In [1]: import numpy as np

In [2]: np.set_printoptions(suppress=True, linewidth=140)

In [3]: feats = np.load("arr.npy")

In [4]: feats
Out[4]: 
array([[ 0.6, -1. , -1.1,  1.6, -1.2,  1.3, -1.6, -0.6],
       [ 0.3,  0.3, -0.7, -1.7,  1.6, -1.6, -0.3,  1.3],
       [ 1.1,  0.6,  1.1,  1.2,  1.3, -0.1,  0. , -0.8],
       [-0.4,  0.5, -0.6, -1.1,  1. ,  0.4, -0.1, -1.4],
       [ 0.1,  0.3,  3.3, -2.6,  0.6, -0.2,  0.8,  0.8],
       [-0.1,  1.3,  0.6,  0.4,  0.9, -1.4, -0.9, -0.9],
       [-0.3, -0.8, -2.6, -0.7,  0.8,  0.8,  1. , -0.3]])

In [5]: A2 = np.array([[1, 0], [0, 3], [1, 0], [1, 3], [3, 1], [2, 3], [1, 1], [2, 2]])

In [6]: np.round(np.einsum("ik,kj->ji", feats, A2), 2)
Out[6]: 
array([[-2.7,  1.8,  5.5, -1.2,  4.6, -1.9,  0.8],
       [ 1.7, -5.1,  4.8, -2.5, -4.5, -0.9, -0.9]])

In [7]: np.round(np.einsum("ij->j", feats), 2)
Out[7]: array([ 1.3,  1.2,  0. , -2.9,  5. , -0.8, -1.1, -1.9])

In [8]: np.vstack([feats, A2.T]).shape
Out[8]: (9, 8)

In [9]: np.round(A2.T @ feats.T, 2)
Out[9]: 
array([[-2.7,  1.8,  5.5, -1.2,  4.6, -1.9,  0.8],
       [ 1.7, -5.1,  4.8, -2.5, -4.5, -0.9, -0.9]])

In [10]: np.round(np.linalg.norm(feats[1], 1), 2), np.round(np.linalg.norm(feats[1], np.inf), 2)
Out[10]: (np.float64(7.8), np.float64(1.7))

In [11]: np.round(np.linalg.norm(feats, axis=1), 2)
Out[11]: array([3.34, 3.23, 2.56, 2.26, 4.41, 2.57, 3.22])

In [12]: np.linalg.norm(feats, axis=1).argmax()
Out[12]: np.int64(4)

In [13]: round(np.linalg.norm(feats, "nuc"), 2)
Out[13]: np.float64(18.77)

In [14]: np.round(np.linalg.norm(feats[1] - feats[4]), 2)
Out[14]: np.float64(4.61)

In [15]: np.round(np.linalg.norm(feats, axis=0), 2)
Out[15]: array([1.39, 2.03, 4.61, 3.94, 2.92, 2.66, 2.26, 2.49])

In [16]: A2 = feats / np.sqrt((feats ** 2).mean(axis=1, keepdims=True))

In [17]: A2[2].round(2)
Out[17]: array([ 1.21,  0.66,  1.21,  1.33,  1.44, -0.11,  0.  , -0.88])

In [18]: np.round(np.linalg.norm(A2, axis=1), 2)
Out[18]: array([2.83, 2.83, 2.83, 2.83, 2.83, 2.83, 2.83])

In [19]: np.linalg.matrix_rank(feats - feats.mean(axis=1, keepdims=True))
Out[19]: np.int64(7)

In [20]: np.linalg.matrix_rank(A2) == np.linalg.matrix_rank(feats)
Out[20]: np.True_

In [21]: W = np.array([[-2, -3],
    ...:     [-2, -1],
    ...:     [-1, 2],
    ...:     [-3, 3],
    ...:     [2, -3],
    ...:     [0, 0],
    ...:     [1, 3],
    ...:     [-1, -1]])

In [22]: b = np.array([2, -2])

In [23]: act = np.maximum(feats @ W + b, 0)

In [24]: np.round((act > 0).mean(axis=0), 2)
Out[24]: array([0.57, 0.  ])

In [25]: (act > 0).astype(int)
Out[25]: 
array([[0, 0],
       [1, 0],
       [0, 0],
       [1, 0],
       [1, 0],
       [0, 0],
       [1, 0]])

In [26]: cent = np.array([[1, 3, 2], [1, 0, 2]])

In [27]: np.round(act @ cent, 2)
Out[27]: 
array([[ 0. ,  0. ,  0. ],
       [ 8.2, 24.6, 16.4],
       [ 0. ,  0. ,  0. ],
       [ 9. , 27. , 18. ],
       [ 6.9, 20.7, 13.8],
       [ 0. ,  0. ,  0. ],
       [11.8, 35.4, 23.6]])

In [28]: mat = np.loadtxt("out10.csv", delimiter=",")

In [29]: mat
Out[29]: 
array([[-2., -3.,  0.,  3., -1.,  3.,  0.,  2., -1., -2.],
       [-2.,  1.,  3.,  0., -1.,  2.,  1.,  3.,  3., -2.],
       [ 3.,  1., -6.,  1., -2.,  1., -2.,  2., -2., -1.],
       [-1.,  2.,  9.,  3., -2., -2.,  3., -1., -2.,  2.],
       [ 1.,  0.,  3.,  0.,  2., -1.,  1.,  3.,  1.,  1.],
       [-2.,  2.,  9.,  3., -3., -2.,  3.,  0.,  3., -1.],
       [ 1.,  3., -3.,  3.,  3.,  0., -1.,  3., -1.,  2.],
       [ 1.,  0.,  6.,  3.,  3., -3.,  2., -3., -3.,  2.],
       [ 0., -1., -3.,  3., -3., -1., -1., -2.,  1.,  3.],
       [ 0.,  1.,  9.,  1.,  3., -2.,  3.,  0.,  3.,  1.]])

In [30]: # null space of dimension 1

In [31]: r0, v = mat[8], mat[5]

In [32]: r0 @ v
Out[32]: np.float64(-12.0)

In [33]: pr = (r0 @ v) / (r0 @ r0) * r0

In [34]: np.linalg.matrix_rank(np.outer(r0, v))
Out[34]: np.int64(1)

In [35]: round(np.linalg.norm(r0 + v) ** 2 + np.linalg.norm(r0 - v) ** 2, 2)
Out[35]: np.float64(348.0)

In [36]: round((v - pr) @ r0, 2)
Out[36]: np.float64(0.0)

In [37]: x0 = np.array([-1, -1, -1, 1, 1, 0, 1, -1, -2, 3])

In [38]: h1 = np.maximum(mat @ x0, 0)

In [39]: h1
Out[39]: array([ 1.,  0.,  0.,  5.,  0.,  0.,  9., 16., 12.,  0.])

In [40]: np.round(np.tanh(mat @ x0), 2)
Out[40]: array([ 0.76, -1.  , -0.96,  1.  , -1.  , -1.  ,  1.  ,  1.  ,  1.  , -1.  ])

In [41]: U, sigma, VT = np.linalg.svd(mat)

In [42]: sigma.round(2) + 0
Out[42]: array([20.85,  9.86,  8.26,  7.42,  5.87,  4.68,  2.85,  2.45,  1.03,  0.  ])

In [43]: A2 = U[:, :9] @ np.diag(sigma[:9]) @ VT[:9]

In [44]: A2.round(2) + 0
Out[44]: 
array([[-2., -3.,  0.,  3., -1.,  3.,  0.,  2., -1., -2.],
       [-2.,  1.,  3.,  0., -1.,  2.,  1.,  3.,  3., -2.],
       [ 3.,  1., -6.,  1., -2.,  1., -2.,  2., -2., -1.],
       [-1.,  2.,  9.,  3., -2., -2.,  3., -1., -2.,  2.],
       [ 1.,  0.,  3.,  0.,  2., -1.,  1.,  3.,  1.,  1.],
       [-2.,  2.,  9.,  3., -3., -2.,  3.,  0.,  3., -1.],
       [ 1.,  3., -3.,  3.,  3.,  0., -1.,  3., -1.,  2.],
       [ 1.,  0.,  6.,  3.,  3., -3.,  2., -3., -3.,  2.],
       [ 0., -1., -3.,  3., -3., -1., -1., -2.,  1.,  3.],
       [ 0.,  1.,  9.,  1.,  3., -2.,  3.,  0.,  3.,  1.]])

In [45]: round(np.abs(mat - A2).max(), 2)
Out[45]: np.float64(0.0)

In [46]: np.linalg.matrix_rank(mat, rtol=0.05)
Out[46]: np.int64(8)

In [47]: round(float(np.linalg.norm(mat - A2, 2)), 2), np.round(sigma[9], 2)
Out[47]: (0.0, np.float64(0.0))

In [48]: M = np.loadtxt("dump.csv", delimiter=",")

In [49]: M
Out[49]: 
array([[ 0., -6.,  2., -2.,  1., -2.],
       [ 3.,  9., -3., -3., -1.,  3.],
       [-2.,  3., -1., -1.,  2.,  1.],
       [ 2.,  6., -3.,  1., -3.,  2.],
       [ 3.,  6.,  0.,  2., -2.,  2.],
       [ 1., -9.,  0.,  2.,  1., -3.],
       [-2.,  6., -2., -3.,  3.,  2.],
       [ 0.,  3.,  3.,  2.,  2.,  1.],
       [-2., -6., -1., -3., -3., -2.]])

In [50]: U, sigma, VT = np.linalg.svd(M, full_matrices=False)

In [51]: np.round(sigma / sigma[0], 2) + 0
Out[51]: array([1.  , 0.39, 0.37, 0.17, 0.17, 0.  ])

In [52]: np.round(np.abs(VT[0]), 2)
Out[52]: array([0.12, 0.93, 0.16, 0.04, 0.03, 0.31])

In [53]: np.round(U.T @ M @ VT.T, 2) + 0
Out[53]: 
array([[20.39,  0.  ,  0.  ,  0.  ,  0.  ,  0.  ],
       [ 0.  ,  7.93,  0.  ,  0.  ,  0.  ,  0.  ],
       [ 0.  ,  0.  ,  7.46,  0.  ,  0.  ,  0.  ],
       [ 0.  ,  0.  ,  0.  ,  3.54,  0.  ,  0.  ],
       [ 0.  ,  0.  ,  0.  ,  0.  ,  3.48,  0.  ],
       [ 0.  ,  0.  ,  0.  ,  0.  ,  0.  ,  0.  ]])

In [54]: np.abs(U[:, 0]).round(6).argmax()
Out[54]: np.int64(1)

In [55]: np.allclose(U * sigma @ VT, M)
Out[55]: True

In [56]: sigma.round(2) + 0
Out[56]: array([20.39,  7.93,  7.46,  3.54,  3.48,  0.  ])

In [57]: (sigma > 1e-8).sum()
Out[57]: np.int64(5)

In [58]: np.argsort(-np.linalg.norm(M, axis=0).round(6), kind="stable")[:3]
Out[58]: array([1, 3, 4])

In [59]: [round(float(x), 2) for x in np.linalg.svd(M, compute_uv=False)[:3]]
Out[59]: [20.39, 7.93, 7.46]

In [60]: np.linalg.matrix_rank(M, rtol=0.1)
Out[60]: np.int64(5)

In [61]: np.linalg.cond(M) > 100
Out[61]: np.True_

In [62]: round(np.linalg.norm(M, 2) / np.linalg.norm(M), 2)
Out[62]: np.float64(0.86)
